>>> import numpy as np
>>> np.set_printoptions(suppress=True, linewidth=200)
>>> def rnd(a):
...     return np.round(a, 2) + 0
... 
>>> m1 = np.load("data.npy")
>>> m1
array([[ 2.,  2.,  6., -4., -2., -6.],
       [ 2., -1.,  3., -2., -1., -3.],
       [ 6.,  3.,  7., -6., -3., -9.],
       [-4., -2., -6.,  2.,  2.,  6.],
       [-2., -1., -3.,  2., -1.,  3.],
       [-6., -3., -9.,  6.,  3.,  7.]])
>>> # symmetric, so the eigenvalues are real
>>> np.argsort(-np.linalg.norm(m1, axis=0).round(6), kind="stable")[:3]
array([2, 5, 0])
>>> rnd(np.abs(np.linalg.svd(m1)[2][-1]))
array([0.93, 0.08, 0.23, 0.15, 0.08, 0.23])
>>> np.linalg.cond(m1) > 100
np.False_
>>> np.linalg.matrix_rank(m1, rtol=0.1)
np.int64(1)
>>> out = m1[0, 0] * m1[1:] - np.outer(m1[1:, 0], m1[0])
>>> out
array([[  0.,  -6.,  -6.,   4.,   2.,   6.],
       [  0.,  -6., -22.,  12.,   6.,  18.],
       [  0.,   4.,  12., -12.,  -4., -12.],
       [  0.,   2.,   6.,  -4.,  -6.,  -6.],
       [  0.,   6.,  18., -12.,  -6., -22.]])
>>> m1[:, 0] / m1[0, 0]
array([ 1.,  1.,  3., -2., -1., -3.])
>>> np.linalg.matrix_rank(out), np.linalg.matrix_rank(m1)
(np.int64(5), np.int64(6))
>>> np.flatnonzero(~out.round(6).any(axis=1))
array([], dtype=int64)
>>> U, sigma = np.linalg.svd(out)
Traceback (most recent call last):
  File "<python-input-15>", line 1, in <module>
    U, sigma = np.linalg.svd(out)
    ^^^^^^^^
ValueError: too many values to unpack (expected 2)
>>> U, sigma, VT = np.linalg.svd(out, full_matrices=False)
>>> U.shape, sigma.shape, VT.shape
((5, 5), (5,), (5, 6))
>>> rnd(np.cumsum(sigma ** 2) / np.sum(sigma ** 2))
array([0.98, 0.98, 0.99, 0.99, 1.  ])
>>> (sigma > 1e-8).sum()
np.int64(5)
>>> rnd(VT @ VT.T)
array([[1., 0., 0., 0., 0.],
       [0., 1., 0., 0., 0.],
       [0., 0., 1., 0., 0.],
       [0., 0., 0., 1., 0.],
       [0., 0., 0., 0., 1.]])
>>> rnd(sigma)
array([52.,  4.,  4.,  4.,  4.])
>>> A = np.array([[1, 2, 0, 0, 0, 0],
...     [1, 1, 0, 0, 0, 0],
...     [1, 1, 0, 0, 0, 0],
...     [0, 0, 1, 2, 0, 0],
...     [0, 0, 1, 1, 0, 0],
...     [0, 0, 1, 1, 0, 0],
...     [0, 0, 0, 0, 1, 2],
...     [0, 0, 0, 0, 1, 1],
...     [0, 0, 0, 0, 1, 1]])
>>> A
array([[1, 2, 0, 0, 0, 0],
       [1, 1, 0, 0, 0, 0],
       [1, 1, 0, 0, 0, 0],
       [0, 0, 1, 2, 0, 0],
       [0, 0, 1, 1, 0, 0],
       [0, 0, 1, 1, 0, 0],
       [0, 0, 0, 0, 1, 2],
       [0, 0, 0, 0, 1, 1],
       [0, 0, 0, 0, 1, 1]])
>>> # rows 1 and 2 are equal
>>> x = np.array([2, 0, 0, 0, 0, 0])
>>> rhs = A @ x
>>> beta, lr = np.zeros(6), 1 / np.linalg.norm(A, 2) ** 2
>>> for i in range(200):
...     beta -= lr * A.T @ (A @ beta - rhs)
...     if i % 50 == 0: print(i, round(np.linalg.norm(A @ beta - rhs), 2))
... 
0 0.76
50 0.2
100 0.05
150 0.01
>>> rnd(np.linalg.cond(A))
np.float64(6.2)
>>> out = np.c_[A[:, :5] @ np.array([[0, -2, -2, 0, -2],
...     [3, 0, 3, 0, -2],
...     [1, -1, 0, -1, 0],
...     [1, 2, 2, 2, -3],
...     [-3, 1, -3, 2, -3]]), np.array([-3, 0, -2, -2, -3, -2, 3, 1, -1])]
>>> out
array([[ 6, -2,  4,  0, -6, -3],
       [ 3, -2,  1,  0, -4,  0],
       [ 3, -2,  1,  0, -4, -2],
       [ 3,  3,  4,  3, -6, -2],
       [ 2,  1,  2,  1, -3, -3],
       [ 2,  1,  2,  1, -3, -2],
       [-3,  1, -3,  2, -3,  3],
       [-3,  1, -3,  2, -3,  1],
       [-3,  1, -3,  2, -3, -1]])
>>> rnd(np.linalg.lstsq(A, out[:, 0])[0])
array([ 0.,  3.,  1.,  1., -3.,  0.])
>>> rnd(np.linalg.norm(np.linalg.qr(A)[0].T @ out, axis=0) ** 2 / ((out ** 2).sum(axis=0) + 1e-12))
array([1.  , 1.  , 1.  , 1.  , 1.  , 0.89])
>>> np.linalg.matrix_rank(np.c_[A, out])
np.int64(7)
>>> np.linalg.matrix_rank(out)
np.int64(6)
>>> out.sum(axis=1)
array([-1, -2, -4,  5,  0,  1, -3, -5, -7])
>>> out.shape
(9, 6)
>>> np.linalg.matrix_rank(out)
np.int64(6)
>>> rnd(np.linalg.norm(out))
np.float64(20.15)
>>> out[:, 6]
Traceback (most recent call last):
  File "<python-input-40>", line 1, in <module>
    out[:, 6]
    ~~~^^^^^^
IndexError: index 6 is out of bounds for axis 1 with size 6
>>> out - out[0]
array([[ 0,  0,  0,  0,  0,  0],
       [-3,  0, -3,  0,  2,  3],
       [-3,  0, -3,  0,  2,  1],
       [-3,  5,  0,  3,  0,  1],
       [-4,  3, -2,  1,  3,  0],
       [-4,  3, -2,  1,  3,  1],
       [-9,  3, -7,  2,  3,  6],
       [-9,  3, -7,  2,  3,  4],
       [-9,  3, -7,  2,  3,  2]])
>>> np.diff(out, axis=0)
array([[-3,  0, -3,  0,  2,  3],
       [ 0,  0,  0,  0,  0, -2],
       [ 0,  5,  3,  3, -2,  0],
       [-1, -2, -2, -2,  3, -1],
       [ 0,  0,  0,  0,  0,  1],
       [-5,  0, -5,  1,  0,  5],
       [ 0,  0,  0,  0,  0, -2],
       [ 0,  0,  0,  0,  0, -2]])
>>> f = np.array([0, 1, 0, 3])
>>> rng = np.random.default_rng(336989)
>>> F = np.outer(rng.normal(size=16), f) + 0.1 * rng.normal(size=(16, 4))
>>> rnd(F)
array([[-0.04,  2.32,  0.18,  6.82],
       [ 0.01, -0.1 ,  0.05, -0.52],
       [-0.02, -0.07,  0.02,  0.33],
       [-0.19,  0.47,  0.14,  2.35],
       [ 0.02,  0.07,  0.06,  0.12],
       [-0.09,  0.08,  0.03,  0.38],
       [-0.1 , -0.54,  0.05, -1.83],
       [-0.14,  0.59, -0.02,  1.68],
       [ 0.14, -0.51,  0.01, -1.44],
       [-0.17,  0.14,  0.15,  0.18],
       [-0.06,  1.24, -0.13,  4.25],
       [ 0.04, -0.23, -0.03, -0.56],
       [-0.07, -0.59,  0.11, -1.45],
       [-0.08,  1.73,  0.03,  5.2 ],
       [ 0.08,  0.1 ,  0.05,  0.35],
       [-0.02,  1.29, -0.12,  4.04]])
>>> idx = F[:, 1] > np.median(F[:, 1])
>>> f = F[idx].mean(axis=0) - F[~idx].mean(axis=0)
>>> idx.astype(int)
array([1, 0, 0, 1, 0, 0, 0, 1, 0, 1, 1, 0, 0, 1, 1, 1])
>>> rnd(f)
array([-0.07,  1.22,  0.  ,  3.73])
>>> ((F - F.mean(axis=0)) @ f > 0).astype(int)
array([1, 0, 0, 1, 0, 0, 0, 1, 0, 0, 1, 0, 0, 1, 0, 1])
>>> Xs = (F - F.mean(axis=0)) / F.std(axis=0)
>>> np.argwhere(np.abs(Xs) > 2)
array([[ 0,  1],
       [ 0,  3],
       [ 8,  0],
       [10,  2]])
>>> rnd(Xs.std(axis=0))
array([1., 1., 1., 1.])
>>> beta = np.linalg.lstsq(np.delete(Xs, 3, axis=1), Xs[:, 3])[0]
>>> np.abs(beta).argmax()
np.int64(1)
>>> rnd(beta)
array([-0.03,  0.98, -0.03])
>>> rnd(1 - np.var(Xs[:, 3] - np.delete(Xs, 3, axis=1) @ beta))
np.float64(0.99)
>>> x = np.array([2, 3, 0, 1])
>>> h1 = np.maximum(F @ x, 0)
>>> rnd(F.T @ h1)
array([ -3.05,  72.99,   1.29, 225.74])
>>> rnd(F * (h1 > 1e-9)[:, None])
array([[-0.04,  2.32,  0.18,  6.82],
       [ 0.  ,  0.  ,  0.  ,  0.  ],
       [-0.02, -0.07,  0.02,  0.33],
       [-0.19,  0.47,  0.14,  2.35],
       [ 0.02,  0.07,  0.06,  0.12],
       [-0.09,  0.08,  0.03,  0.38],
       [ 0.  ,  0.  ,  0.  ,  0.  ],
       [-0.14,  0.59, -0.02,  1.68],
       [ 0.  ,  0.  ,  0.  ,  0.  ],
       [-0.17,  0.14,  0.15,  0.18],
       [-0.06,  1.24, -0.13,  4.25],
       [ 0.  ,  0.  ,  0.  ,  0.  ],
       [ 0.  ,  0.  ,  0.  ,  0.  ],
       [-0.08,  1.73,  0.03,  5.2 ],
       [ 0.08,  0.1 ,  0.05,  0.35],
       [-0.02,  1.29, -0.12,  4.04]])
>>> out = np.c_[F[:, :3] @ np.array([[4, 2, 5], [5, 2, 0], [3, 4, 5]]), np.array([6, -6, 4, 5, -7, 7, -6, -5, 3, 6, 7, 7, -2, 1, -3, 0])]
>>> rnd(out)
array([[12.01,  5.3 ,  0.73,  6.  ],
       [-0.32,  0.01,  0.3 , -6.  ],
       [-0.33, -0.08,  0.03,  4.  ],
       [ 2.03,  1.12, -0.24,  5.  ],
       [ 0.57,  0.4 ,  0.37, -7.  ],
       [ 0.18,  0.13, -0.26,  7.  ],
       [-2.94, -1.08, -0.27, -6.  ],
       [ 2.36,  0.84, -0.78, -5.  ],
       [-1.96, -0.69,  0.75,  3.  ],
       [ 0.48,  0.55, -0.11,  6.  ],
       [ 5.56,  1.82, -0.97,  7.  ],
       [-1.11, -0.52,  0.02,  7.  ],
       [-2.95, -0.91,  0.16, -2.  ],
       [ 8.39,  3.4 , -0.26,  1.  ],
       [ 0.97,  0.55,  0.63, -3.  ],
       [ 5.97,  2.03, -0.73,  0.  ]])
>>> np.linalg.matrix_rank(out)
np.int64(4)
>>> rnd(np.linalg.norm(out - F @ np.linalg.lstsq(F, out)[0], axis=0))
array([ 0.  ,  0.  ,  0.  , 17.31])
>>> Xs = F - F.mean(axis=0)
>>> V = np.linalg.svd(Xs)[2][:1]
>>> out = Xs - Xs @ V.T @ V
>>> rnd(np.cov(Xs @ V.T, rowvar=False))
np.float64(7.39)
>>> rnd(np.linalg.norm(out) / np.linalg.norm(Xs))
np.float64(0.06)
>>> np.linalg.norm(out, axis=1).round(6).argmax()
np.int64(3)
>>> E, _ = np.linalg.qr(np.array([[1.8, -0.7, -0.6, -1.6, -0.4],
...     [-0.9, 1.5, 2.3, 0.7, -0.5],
...     [0.8, 0.3, -1.5, -1.3, 0.6],
...     [1.9, 1.2, 0.7, 1.1, -0.8],
...     [0.5, 0.3, -0.7, -2.1, 0.7]]))
>>> rnd(E)
array([[-0.62,  0.34,  0.4 ,  0.48, -0.33],
       [ 0.31, -0.72,  0.28,  0.43, -0.35],
       [-0.27, -0.14, -0.75, -0.02, -0.58],
       [-0.65, -0.57,  0.18, -0.41,  0.23],
       [-0.17, -0.14, -0.4 ,  0.64,  0.62]])
>>> E.inv()
Traceback (most recent call last):
  File "<python-input-75>", line 1, in <module>
    E.inv()
    ^^^^^
AttributeError: 'numpy.ndarray' object has no attribute 'inv'
>>> rnd(np.abs(np.linalg.eigvals(E)).max())
np.float64(1.0)
>>> rnd(E @ E)
array([[ 0.12, -0.74, -0.24, -0.57, -0.24],
       [-0.71,  0.39, -0.07, -0.57, -0.13],
       [ 0.44,  0.21,  0.65, -0.54,  0.21],
       [ 0.41,  0.37, -0.72, -0.25,  0.36],
       [-0.35, -0.35,  0.06, -0.01,  0.87]])
>>> rnd((E - E.T) / 2)
array([[ 0.  ,  0.02,  0.34,  0.57, -0.08],
       [-0.02,  0.  ,  0.21,  0.5 , -0.1 ],
       [-0.34, -0.21,  0.  , -0.1 , -0.09],
       [-0.57, -0.5 ,  0.1 ,  0.  , -0.2 ],
       [ 0.08,  0.1 ,  0.09,  0.2 ,  0.  ]])
>>> rnd(np.trace(E))
np.float64(-1.89)
>>> rnd((E + E.T) / 2)
array([[-0.62,  0.32,  0.06, -0.08, -0.25],
       [ 0.32, -0.72,  0.07, -0.07, -0.24],
       [ 0.06,  0.07, -0.75,  0.08, -0.49],
       [-0.08, -0.07,  0.08, -0.41,  0.43],
       [-0.25, -0.24, -0.49,  0.43,  0.62]])
>>> rnd(np.sort(np.abs(np.linalg.eigvals(E))))
array([1., 1., 1., 1., 1.])
>>> U, sigma, VT = np.linalg.svd(E, full_matrices=False)
>>> np.allclose(U * sigma @ VT, E)
True
>>> U.shape, sigma.shape, VT.shape
((5, 5), (5,), (5, 5))
>>> (sigma > 1e-8).sum()
np.int64(5)
>>> rnd(sigma)
array([1., 1., 1., 1., 1.])
>>> rnd(np.cumsum(sigma ** 2) / np.sum(sigma ** 2))
array([0.2, 0.4, 0.6, 0.8, 1. ])
>>> x = np.array([0, 0, 0, 1, 2])
>>> rnd(np.abs(np.linalg.eigvals(E)))
array([1., 1., 1., 1., 1.])
>>> [p for p in range(1, 25) if np.allclose(np.linalg.matrix_power(E, p), np.eye(5))]
[]
>>> rnd(np.linalg.norm(x)), rnd(np.linalg.norm(E @ x))
(np.float64(2.24), np.float64(2.24))
>>> idx = rng.permutation(5)
>>> out = E[:, idx] * rng.choice([-1, 1], 5)
>>> rnd(out)
array([[-0.48,  0.33,  0.62,  0.4 , -0.34],
       [-0.43,  0.35, -0.31,  0.28,  0.72],
       [ 0.02,  0.58,  0.27, -0.75,  0.14],
       [ 0.41, -0.23,  0.65,  0.18,  0.57],
       [-0.64, -0.62,  0.17, -0.4 ,  0.14]])
>>> U, _, VT = np.linalg.svd(E.T @ out)
>>> rnd(U @ VT)
array([[ 0.,  0., -1.,  0.,  0.],
       [ 0.,  0.,  0.,  0., -1.],
       [ 0.,  0.,  0.,  1.,  0.],
       [-1.,  0.,  0.,  0.,  0.],
       [ 0., -1.,  0.,  0.,  0.]])
>>> data = np.load("run15.npy")
>>> data
array([[0, 1, 0, 0],
       [1, 0, 0, 0],
       [0, 0, 0, 1],
       [0, 0, 1, 0]])
>>> x = np.array([0, 2, 8, 8])
>>> rnd(np.abs(np.linalg.eigvals(data)))
array([1., 1., 1., 1.])
>>> 4 - np.linalg.matrix_rank(data - np.eye(4), tol=1e-8)
np.int64(2)
>>> rnd(np.linalg.inv(data))
array([[0., 1., 0., 0.],
       [1., 0., 0., 0.],
       [0., 0., 0., 1.],
       [0., 0., 1., 0.]])
>>> rnd(np.sort(np.abs(np.degrees(np.angle(np.linalg.eigvals(data))))))
array([  0.,   0., 180., 180.])
>>> [p for p in range(1, 25) if np.allclose(np.linalg.matrix_power(data, p), np.eye(4))]
[2, 4, 6, 8, 10, 12, 14, 16, 18, 20, 22, 24]
>>> rnd(np.linalg.svd(data, compute_uv=False))
array([1., 1., 1., 1.])
>>> data @ data.T
array([[1, 0, 0, 0],
       [0, 1, 0, 0],
       [0, 0, 1, 0],
       [0, 0, 0, 1]])
>>> W0 = np.load("case3.npy")
>>> W0
array([[6., 4., 0., 0., 0., 0.],
       [4., 9., 4., 0., 0., 0.],
       [0., 4., 8., 4., 0., 0.],
       [0., 0., 4., 7., 4., 0.],
       [0., 0., 0., 4., 6., 4.],
       [0., 0., 0., 0., 4., 2.]])
>>> Q, Rm = np.linalg.qr(W0)
>>> np.trace(Q @ Q.T)
np.float64(6.0)
>>> rnd(Q)
array([[-0.83,  0.44, -0.25,  0.14, -0.05, -0.17],
       [-0.55, -0.66,  0.37, -0.2 ,  0.08,  0.26],
       [ 0.  , -0.6 , -0.59,  0.32, -0.13, -0.41],
       [ 0.  ,  0.  , -0.68, -0.44,  0.18,  0.56],
       [ 0.  ,  0.  ,  0.  , -0.8 , -0.18, -0.57],
       [ 0.  ,  0.  ,  0.  ,  0.  , -0.95,  0.3 ]])
>>> rnd(Q.T @ Q)
array([[1., 0., 0., 0., 0., 0.],
       [0., 1., 0., 0., 0., 0.],
       [0., 0., 1., 0., 0., 0.],
       [0., 0., 0., 1., 0., 0.],
       [0., 0., 0., 0., 1., 0.],
       [0., 0., 0., 0., 0., 1.]])
>>> rnd(np.abs(np.diag(Rm)))
array([7.21, 6.62, 5.92, 5.  , 4.19, 1.7 ])
>>> rnd(Q @ Rm)
array([[6., 4., 0., 0., 0., 0.],
       [4., 9., 4., 0., 0., 0.],
       [0., 4., 8., 4., 0., 0.],
       [0., 0., 4., 7., 4., 0.],
       [0., 0., 0., 4., 6., 4.],
       [0., 0., 0., 0., 4., 2.]])
>>> X = np.loadtxt("a.csv", delimiter=",")
>>> rnd(X)
array([[-0.65, -0.07,  0.38,  0.65],
       [-0.23, -0.03, -0.92,  0.31],
       [ 0.32,  0.86,  0.03,  0.4 ],
       [ 0.65, -0.51,  0.05,  0.56]])
>>> x = np.array([0, 1, -2, -1])
>>> rnd(np.sort(np.abs(np.degrees(np.angle(np.linalg.eigvals(X))))))
array([  0.  ,  92.53,  92.53, 180.  ])
>>> rnd(np.abs(np.linalg.eigvals(X)))
array([1., 1., 1., 1.])
>>> rnd(np.linalg.det(X))
np.float64(-1.0)
>>> th = np.radians(60)
>>> Rm = np.eye(5)
>>> Rm[0, 0] = Rm[4, 4] = np.cos(th)
>>> Rm[0, 4], Rm[4, 0] = -np.sin(th), np.sin(th)
>>> rnd(Rm)
array([[ 0.5 ,  0.  ,  0.  ,  0.  , -0.87],
       [ 0.  ,  1.  ,  0.  ,  0.  ,  0.  ],
       [ 0.  ,  0.  ,  1.  ,  0.  ,  0.  ],
       [ 0.  ,  0.  ,  0.  ,  1.  ,  0.  ],
       [ 0.87,  0.  ,  0.  ,  0.  ,  0.5 ]])
>>> out = E @ Rm.T
>>> rnd(np.abs(out - E).max(axis=0))
array([0.64, 0.  , 0.  , 0.  , 0.68])
>>> np.allclose(np.linalg.norm(E, axis=1), np.linalg.norm(out, axis=1))
True
>>> rnd(np.linalg.det(Rm)), np.trace(Rm)
(np.float64(1.0), np.float64(4.0))
>>> rnd(np.linalg.svd(E, compute_uv=False)), rnd(np.linalg.svd(out, compute_uv=False))
(array([1., 1., 1., 1., 1.]), array([1., 1., 1., 1., 1.]))
>>> np.allclose(E @ E.T, out @ out.T)
True
>>> rnd(out)
array([[-0.02,  0.34,  0.4 ,  0.48, -0.7 ],
       [ 0.45, -0.72,  0.28,  0.43,  0.09],
       [ 0.37, -0.14, -0.75, -0.02, -0.53],
       [-0.53, -0.57,  0.18, -0.41, -0.45],
       [-0.62, -0.14, -0.4 ,  0.64,  0.16]])
